$ ipython --no-banner

In [1]: import numpy as np

In [2]: import numpy.linalg as la

In [3]: np.set_printoptions(precision=1, suppress=True, linewidth=120)

In [4]: feats = np.load("layer8.npy")

In [5]: feats
Out[5]: 
array([[-0.7,  0.1,  2.3],
       [-2. ,  1.3, -2. ],
       [ 0.6,  2.1, -0.3]])

In [6]: W1 = np.array([[2, -2, 0, 1], [-2, 0, 2, 1], [0, 0, -1, -2]])

In [7]: b = np.array([4, 9, 5, 9])

In [8]: act = np.maximum(feats @ W1 + b, 0)

In [9]: print(act)
[[ 2.4 10.4  2.9  3.8]
 [ 0.  13.   9.6 12.3]
 [ 1.   7.8  9.5 12.3]]

In [10]: (act > 0).mean(axis=0)
Out[10]: array([0.7, 1. , 1. , 1. ])

In [11]: la.matrix_rank(act)
Out[11]: np.int64(3)

In [12]: cent = np.array([[3, 3, 3], [2, 0, 0], [3, 3, 2], [3, 1, 3]])

In [13]: (act @ cent).round(6).argmax(axis=1)
Out[13]: array([0, 0, 0])

In [14]: f, r1 = act[1], act[0]

In [15]: np.round(f @ f, 1)
Out[15]: np.float64(412.4)

In [16]: pr = (f @ r1) / (f @ f) * f

In [17]: print(r1 - pr)
[ 2.4  3.8 -2.  -2.5]

In [18]: round(la.norm(f + r1) ** 2 + la.norm(f - r1) ** 2, 1)
Out[18]: np.float64(1098.4)

In [19]: pr
Out[19]: array([0. , 6.6, 4.9, 6.3])

In [20]: O = feats.astype(float).copy()

In [21]: for j in range(3):
    ...:     O[:, j] -= O[:, :j] @ (O[:, :j].T @ O[:, j])
    ...:     O[:, j] /= la.norm(O[:, j])
    ...: 

In [22]: np.round(O.T @ O, 1) + 0
Out[22]: 
array([[1., 0., 0.],
       [0., 1., 0.],
       [0., 0., 1.]])

In [23]: O, Rm = la.qr(feats)

In [24]: O.round(1) + 0
Out[24]: 
array([[-0.3,  0. ,  0.9],
       [-0.9, -0.3, -0.3],
       [ 0.3, -1. ,  0.1]])

In [25]: print(np.round(O.T @ O, 1) + 0)
[[1. 0. 0.]
 [0. 1. 0.]
 [0. 0. 1.]]

In [26]: print(np.allclose(Rm.T @ Rm, feats.T @ feats))
True

In [27]: W0 = np.load("dump.npy")

In [28]: W0
Out[28]: 
array([[ 15,  12, -10,  -8],
       [-18,  18,  12, -12],
       [  5,   4,  10,   8],
       [ -6,   6, -12,  12]])

In [29]: gram = W0.T @ W0

In [30]: print(la.svd(W0, compute_uv=False) ** 2)
[959.6 523.3 356.6 194.5]

In [31]: np.trace(gram), (W0 ** 2).sum()
Out[31]: (np.int64(2034), np.int64(2034))

In [32]: np.allclose(gram, gram.T)
Out[32]: True

In [33]: np.diag(gram)
Out[33]: array([610, 520, 488, 416])

In [34]: O = W0.astype(float).copy()

In [35]: for j in range(4):
    ...:     O[:, j] -= O[:, :j] @ (O[:, :j].T @ O[:, j])
    ...:     O[:, j] /= la.norm(O[:, j])
    ...: 

In [36]: O
Out[36]: 
array([[ 0.6,  0.7, -0.2, -0.2],
       [-0.7,  0.6,  0.2, -0.2],
       [ 0.2,  0.2,  0.6,  0.7],
       [-0.2,  0.2, -0.7,  0.6]])

In [37]: la.eigvals(W0)
Out[37]: array([ 7.3+19.5j,  7.3-19.5j, 20.2 +4.9j, 20.2 -4.9j])

In [38]: np.kron(np.eye(2, dtype=int), W0)
Out[38]: 
array([[ 15,  12, -10,  -8,   0,   0,   0,   0],
       [-18,  18,  12, -12,   0,   0,   0,   0],
       [  5,   4,  10,   8,   0,   0,   0,   0],
       [ -6,   6, -12,  12,   0,   0,   0,   0],
       [  0,   0,   0,   0,  15,  12, -10,  -8],
       [  0,   0,   0,   0, -18,  18,  12, -12],
       [  0,   0,   0,   0,   5,   4,  10,   8],
       [  0,   0,   0,   0,  -6,   6, -12,  12]])

In [39]: round(la.det(W0[::-1]), 1)
Out[39]: np.float64(186624.0)

In [40]: round(float(la.eigvals(W0).sum().real), 1)
Out[40]: 55.0

In [41]: print(np.sort(np.abs(la.eigvals(W0))))
[20.8 20.8 20.8 20.8]

In [42]: round(la.det(W0), 1)
Out[42]: np.float64(186624.0)

In [43]: np.allclose(W0, W0.T)
Out[43]: False

In [44]: W0 @ W0
Out[44]: 
array([[   7,  308,  -10, -440],
       [-462,   84,  660, -120],
       [   5,  220,    2,   88],
       [-330,   60, -132,   24]])

In [45]: np.allclose(W0 @ W0.T, W0.T @ W0)
Out[45]: False

In [46]: print(np.trace(W0))
55

In [47]: la.matrix_power(W0, 2)
Out[47]: 
array([[   7,  308,  -10, -440],
       [-462,   84,  660, -120],
       [   5,  220,    2,   88],
       [-330,   60, -132,   24]])

In [48]: round(float(np.abs(la.eigvals(W0)).max()), 1)
Out[48]: 20.8

In [49]: (W0 + W0.T) / 2
Out[49]: 
array([[15. , -3. , -2.5, -7. ],
       [-3. , 18. ,  8. , -3. ],
       [-2.5,  8. , 10. , -2. ],
       [-7. , -3. , -2. , 12. ]])

In [50]: ang = np.radians(180)

In [51]: Rm = np.eye(4)

In [52]: Rm[0, 0] = Rm[2, 2] = np.cos(ang)

In [53]: Rm[0, 2], Rm[2, 0] = -np.sin(ang), np.sin(ang)

In [54]: Rm.round(1) + 0
Out[54]: 
array([[-1.,  0.,  0.,  0.],
       [ 0.,  1.,  0.,  0.],
       [ 0.,  0., -1.,  0.],
       [ 0.,  0.,  0.,  1.]])

In [55]: A2 = W0 @ Rm.T

In [56]: round(float(la.det(Rm)), 1), np.trace(Rm)
Out[56]: (1.0, np.float64(0.0))

In [57]: np.allclose(la.norm(W0, axis=1), la.norm(A2, axis=1))
Out[57]: True

In [58]: np.allclose(W0 @ W0.T, A2 @ A2.T)
Out[58]: True

In [59]: data = np.array([[3, -9, -2], [4, -12, -9], [0, 0, -6]])

In [60]: x0 = np.array([1, 0, 3])

In [61]: h = np.maximum(data @ x0, 0)

In [62]: print(data.T @ h)
[0 0 0]

In [63]: print(h)
[0 0 0]

In [64]: np.maximum(data @ x0, 0) - np.maximum(-data @ x0, 0)
Out[64]: array([ -3, -23, -18])

In [65]: print(np.round(la.det(data[::-1]), 1))
0.0

In [66]: np.kron(np.eye(2, dtype=int), data)
Out[66]: 
array([[  3,  -9,  -2,   0,   0,   0],
       [  4, -12,  -9,   0,   0,   0],
       [  0,   0,  -6,   0,   0,   0],
       [  0,   0,   0,   3,  -9,  -2],
       [  0,   0,   0,   4, -12,  -9],
       [  0,   0,   0,   0,   0,  -6]])

In [67]: np.round(la.det(2 * data), 1), np.round(la.det(data), 1)
Out[67]: (np.float64(0.0), np.float64(0.0))

In [68]: np.unique(data.round(6), axis=0).shape
Out[68]: (3, 3)

In [69]: print(np.round(np.trace(la.pinv(data) @ data), 1))
2.0

In [70]: np.abs(np.diag(la.qr(data)[1])) > 1e-9
Out[70]: array([ True, False,  True])

In [71]: A2 = data[0, 0] * data[1:] - np.outer(data[1:, 0], data[0])

In [72]: A2
Out[72]: 
array([[  0,   0, -19],
       [  0,   0, -18]])

In [73]: la.matrix_rank(A2), la.matrix_rank(data)
Out[73]: (np.int64(1), np.int64(2))

In [74]: data[:, 0] / data[0, 0]
Out[74]: array([1. , 1.3, 0. ])

In [75]: np.flatnonzero(~A2.round(6).any(axis=1))
Out[75]: array([], dtype=int64)

In [76]: A = np.load("sample9.npy")

In [77]: print(A)
[[  1.9  -0.6   0.4]
 [ -0.6  -0.2  -1.8]
 [ -0.3  -0.8   1.1]
 [  0.2  -1.4   0.7]
 [ -0.7   0.7   0.6]
 [ -1.3  -0.7   0.1]
 [  0.8   0.7   0.7]
 [  0.8   0.8   0.8]
 [  0.9  -0.5  -0.5]
 [ -1.1  -0.5   1. ]
 [ -0.4  -0.1  -1.7]
 [  1.    1.1   0.3]
 [  0.4   0.9   1. ]
 [  0.2  -1.2   1.5]
 [  0.3   0.8   0.8]
 [ -0.7   0.2  -0.1]
 [ -1.2   0.1  -1.8]
 [ -0.2   0.1   0.1]
 [-12.   -2.   -3. ]
 [ -0.9  -0.1   0.1]
 [  0.1  -1.    0.5]
 [  0.4  -1.1   0.8]
 [  1.1  -0.9  -0.4]
 [ -1.4   1.5   0.7]
 [  0.1   0.    1.3]
 [ -1.9  -0.6  -0.4]]

In [78]: P = A @ la.solve(A.T @ A, A.T)

In [79]: np.round(P @ A[:, 1], 1) + 0
Out[79]: 
array([-0.6, -0.2, -0.8, -1.4,  0.7, -0.7,  0.7,  0.8, -0.5, -0.5, -0.1,  1.1,  0.9, -1.2,  0.8,  0.2,  0.1,  0.1,
       -2. , -0.1, -1. , -1.1, -0.9,  1.5,  0. , -0.6])

In [80]: la.matrix_rank(np.eye(26) - P)
Out[80]: np.int64(23)

In [81]: np.round(np.diag(P), 1) + 0
Out[81]: 
array([0.1, 0.1, 0.1, 0.1, 0.1, 0. , 0. , 0.1, 0.1, 0.1, 0.1, 0.1, 0.1, 0.2, 0.1, 0. , 0.1, 0. , 0.9, 0. , 0.1, 0.1,
       0.1, 0.2, 0.1, 0. ])
